$ python -q
>>> import numpy as np
>>> import numpy.linalg as la
>>> np.set_printoptions(precision=3, suppress=True, linewidth=120)
>>> W0 = np.load("arr.npy")
>>> print(W0)
[[3. 1. 0. 0. 0. 0. 0. 0. 0. 0. 0. 0. 0.]
 [0. 3. 1. 0. 0. 0. 0. 0. 0. 0. 0. 0. 0.]
 [0. 0. 3. 1. 0. 0. 0. 0. 0. 0. 0. 0. 0.]
 [0. 0. 0. 3. 1. 0. 0. 0. 0. 0. 0. 0. 0.]
 [0. 0. 0. 0. 3. 1. 0. 0. 0. 0. 0. 0. 0.]
 [0. 0. 0. 0. 0. 3. 1. 0. 0. 0. 0. 0. 0.]
 [0. 0. 0. 0. 0. 0. 3. 1. 0. 0. 0. 0. 0.]
 [0. 0. 0. 0. 0. 0. 0. 3. 1. 0. 0. 0. 0.]
 [0. 0. 0. 0. 0. 0. 0. 0. 3. 1. 0. 0. 0.]
 [0. 0. 0. 0. 0. 0. 0. 0. 0. 3. 1. 0. 0.]
 [0. 0. 0. 0. 0. 0. 0. 0. 0. 0. 3. 1. 0.]
 [0. 0. 0. 0. 0. 0. 0. 0. 0. 0. 0. 3. 1.]
 [0. 0. 0. 0. 0. 0. 0. 0. 0. 0. 0. 0. 3.]]
>>> rng = np.random.default_rng(34)
>>> z = rng.permutation(13)
>>> print(z)
[ 5  2  7 12  9  3 10  0 11  8  1  6  4]
>>> A2 = W0[z][:, z]
>>> print(np.sort(np.abs(la.eigvals(A2))))
[3. 3. 3. 3. 3. 3. 3. 3. 3. 3. 3. 3. 3.]
>>> print(np.sort(la.eigvals(W0)))
[3. 3. 3. 3. 3. 3. 3. 3. 3. 3. 3. 3. 3.]
>>> print(la.matrix_rank(W0 - W0[0, 0] * np.eye(13)))
12
>>> E = np.loadtxt("x.csv", delimiter=",")
>>> print(E)
[[0.25  0.25  0.    0.    0.25  0.    0.25  0.    0.    0.    0.    0.    0.    0.   ]
 [0.    0.667 0.    0.    0.    0.    0.    0.    0.    0.    0.    0.    0.333 0.   ]
 [0.111 0.111 0.111 0.    0.    0.    0.111 0.111 0.111 0.111 0.    0.    0.111 0.111]
 [0.    0.    0.    0.25  0.    0.    0.25  0.    0.    0.    0.    0.25  0.    0.25 ]
 [0.25  0.    0.25  0.    0.25  0.    0.    0.    0.    0.    0.    0.    0.    0.25 ]
 [0.    0.    0.    0.    0.25  0.25  0.25  0.    0.    0.    0.25  0.    0.    0.   ]
 [0.    0.    0.    0.    0.    0.    1.    0.    0.    0.    0.    0.    0.    0.   ]
 [0.    0.    0.143 0.    0.    0.    0.    0.286 0.143 0.143 0.143 0.    0.143 0.   ]
 [0.    0.2   0.    0.2   0.    0.    0.    0.2   0.2   0.    0.    0.    0.2   0.   ]
 [0.    0.    0.    0.    0.2   0.2   0.    0.2   0.2   0.2   0.    0.    0.    0.   ]
 [0.    0.    0.167 0.    0.    0.    0.167 0.167 0.    0.167 0.167 0.    0.    0.167]
 [0.    0.    0.    0.    0.2   0.    0.2   0.    0.    0.    0.    0.4   0.2   0.   ]
 [0.    0.    0.    0.2   0.    0.2   0.    0.    0.    0.    0.    0.2   0.4   0.   ]
 [0.    0.    0.    0.25  0.    0.    0.    0.    0.25  0.25  0.    0.    0.    0.25 ]]
>>> x0 = np.array([0, 1, 0, 2, 0, 0, 0, 0, 0, 1, 1, 2, 0, 2])
>>> rhs = E @ x0
>>> print(rhs)
[0.25  0.667 0.444 1.5   0.5   0.25  0.    0.286 0.6   0.2   0.667 0.8   0.8   1.25 ]
>>> print(np.round(la.solve(E, E[:, 1]), 3) + 0)
[0. 1. 0. 0. 0. 0. 0. 0. 0. 0. 0. 0. 0. 0.]
>>> print(np.round(la.solve(E, rhs + E[:, 9]), 3) + 0)
[0. 1. 0. 2. 0. 0. 0. 0. 0. 2. 1. 2. 0. 2.]
>>> print(np.round(la.solve(E, rhs), 3) + 0)
[0. 1. 0. 2. 0. 0. 0. 0. 0. 1. 1. 2. 0. 2.]
>>> x0 = np.array([3, 1, 2, 3, -1, -1, -2, 3, 1, 1, -3, 1, 3, -2])
>>> print(la.norm(E @ x0) <= la.norm(E, 2) * la.norm(x0) + 1e-9)
True
>>> print(E @ x0)
[ 0.25   1.667  1.111  0.     0.5   -1.75  -2.     1.429  2.2    0.6   -0.167  0.4    1.8    0.75 ]
>>> z = rng.permutation(14)
>>> print(z)
[ 7 11  6  8  2 12  4  1  5 10 13  0  3  9]
>>> A2 = E[z][:, z]
>>> print(np.allclose(A2, E))
False
>>> print(np.diag(A2))
[0.286 0.4   1.    0.2   0.111 0.4   0.25  0.667 0.25  0.167 0.25  0.25  0.25  0.2  ]
>>> print(np.sort(np.abs(la.eigvals(A2))))
[0.025 0.06  0.06  0.214 0.214 0.288 0.288 0.325 0.436 0.567 0.574 0.574 0.917 1.   ]
>>> m1 = np.loadtxt("layer5.csv", delimiter=",")
>>> print(m1)
[[ -4.  -2.  -4.  -4.  -6.  -2.  -6.  -2.  -4.  -2.]
 [ -2.  -1.  -2.  -2.  -3.  -1.  -3.  -1.  -2.  -1.]
 [  8.   4.   8.   8.  12.   4.  12.   4.   8.   4.]
 [ -2.  -1.  -2.  -2.  -3.  -1.  -3.  -1.  -2.  -1.]
 [ -8.  -4.  -8.  -8. -12.  -4. -12.  -4.  -8.  -4.]
 [-10.  -5. -10. -10. -15.  -5. -15.  -5. -10.  -5.]
 [  0.   0.   0.   0.   0.   0.   0.   0.   0.   0.]
 [ -6.  -3.  -6.  -6.  -9.  -3.  -9.  -3.  -6.  -3.]
 [  2.   1.   2.   2.   3.   1.   3.   1.   2.   1.]
 [  8.   4.   8.   8.  12.   4.  12.   4.   8.   4.]
 [-10.  -5. -10. -10. -15.  -5. -15.  -5. -10.  -5.]
 [-10.  -5. -10. -10. -15.  -5. -15.  -5. -10.  -5.]
 [  6.   3.   6.   6.   9.   3.   9.   3.   6.   3.]
 [-10.  -5. -10. -10. -15.  -5. -15.  -5. -10.  -5.]
 [  8.   4.   8.   8.  12.   4.  12.   4.   8.   4.]]
>>> # column 2 repeats column 0
>>> w1 = np.array([[-5, 5, -9, 4, 6, -1],
...     [-3, 5, 5, 0, 1, -7],
...     [2, -4, 4, -5, 2, -5],
...     [-9, 5, -7, 0, 7, 2],
...     [-8, -8, -5, 1, 8, 4],
...     [2, -1, 3, 9, 4, 5],
...     [-6, -2, 5, -7, 7, -3],
...     [8, -4, 8, 2, -9, 4],
...     [-9, 1, 2, 2, 9, 9],
...     [1, 6, 5, 6, -3, 7]])
>>> coef = np.array([1, 1, -2, 0, 0, 0])
>>> H = np.maximum(m1 @ w1 + coef, 0)
>>> print(la.matrix_rank(H))
4
>>> print((H > 0).mean(axis=0))
[0.667 0.667 0.267 0.333 0.333 0.333]
>>> print((H > 0).astype(int))
[[1 1 0 0 0 0]
 [1 1 0 0 0 0]
 [0 0 1 1 1 1]
 [1 1 0 0 0 0]
 [1 1 0 0 0 0]
 [1 1 0 0 0 0]
 [1 1 0 0 0 0]
 [1 1 0 0 0 0]
 [0 0 0 1 1 1]
 [0 0 1 1 1 1]
 [1 1 0 0 0 0]
 [1 1 0 0 0 0]
 [0 0 1 1 1 1]
 [1 1 0 0 0 0]
 [0 0 1 1 1 1]]
>>> C = np.array([[-4, 2, -2],
...     [3, -2, 4],
...     [-2, 2, -4],
...     [3, 5, -1],
...     [0, -4, 2],
...     [0, 1, 2]])
>>> print(H @ C)
[[ -549.   264.  -222.]
 [ -275.   132.  -110.]
 [    8. -1264.   852.]
 [ -275.   132.  -110.]
 [-1097.   528.  -446.]
 [-1371.   660.  -558.]
 [   -1.     0.     2.]
 [ -823.   396.  -334.]
 [    3.  -317.   215.]
 [    8. -1264.   852.]
 [-1371.   660.  -558.]
 [-1371.   660.  -558.]
 [    7.  -949.   641.]
 [-1371.   660.  -558.]
 [    8. -1264.   852.]]
>>> print(w1 @ C)
[[ 65 -43  72]
 [ 17 -17  -6]
 [-43 -18 -37]
 [ 65 -68  84]
 [ 21 -33  27]
 [ 10  46 -11]
 [-13 -64  -1]
 [-54  90 -76]
 [ 41 -33  48]
 [ 22  49   4]]
>>> print((H @ C).round(6).argmax(axis=1))
[1 1 2 1 1 1 2 1 2 2 1 1 2 1 2]
>>> feats = np.load("m.npy")
>>> print(feats)
[[-1.588  5.086 -0.118 -0.054 -0.071  1.706 -0.058]
 [-1.024  1.138  0.163 -0.001  0.35   0.375 -0.005]
 [ 3.802  1.602  0.245 -0.071  0.889  0.221  0.027]
 [-1.445 -0.98  -0.007  0.038 -0.099 -0.449  0.082]
 [ 2.577 -1.348 -0.12   0.188 -0.239 -1.063 -0.031]
 [ 1.302  2.183 -0.046 -0.214 -0.129  1.316 -0.029]
 [ 3.864 -0.385  0.176 -0.044 -0.11   0.487 -0.09 ]
 [-0.356 -0.456 -0.129 -0.116  0.083 -0.226  0.008]
 [-4.524 -1.344 -0.266 -0.211 -0.293  0.231 -0.002]
 [ 1.813  1.005 -0.143  0.004 -0.221 -1.027  0.03 ]]
>>> proj = feats @ la.solve(feats.T @ feats, feats.T)
>>> print(np.allclose(proj @ proj, proj))
True
>>> print(np.round(la.eigvalsh(proj), 3) + 0)
[0. 0. 0. 1. 1. 1. 1. 1. 1. 1.]
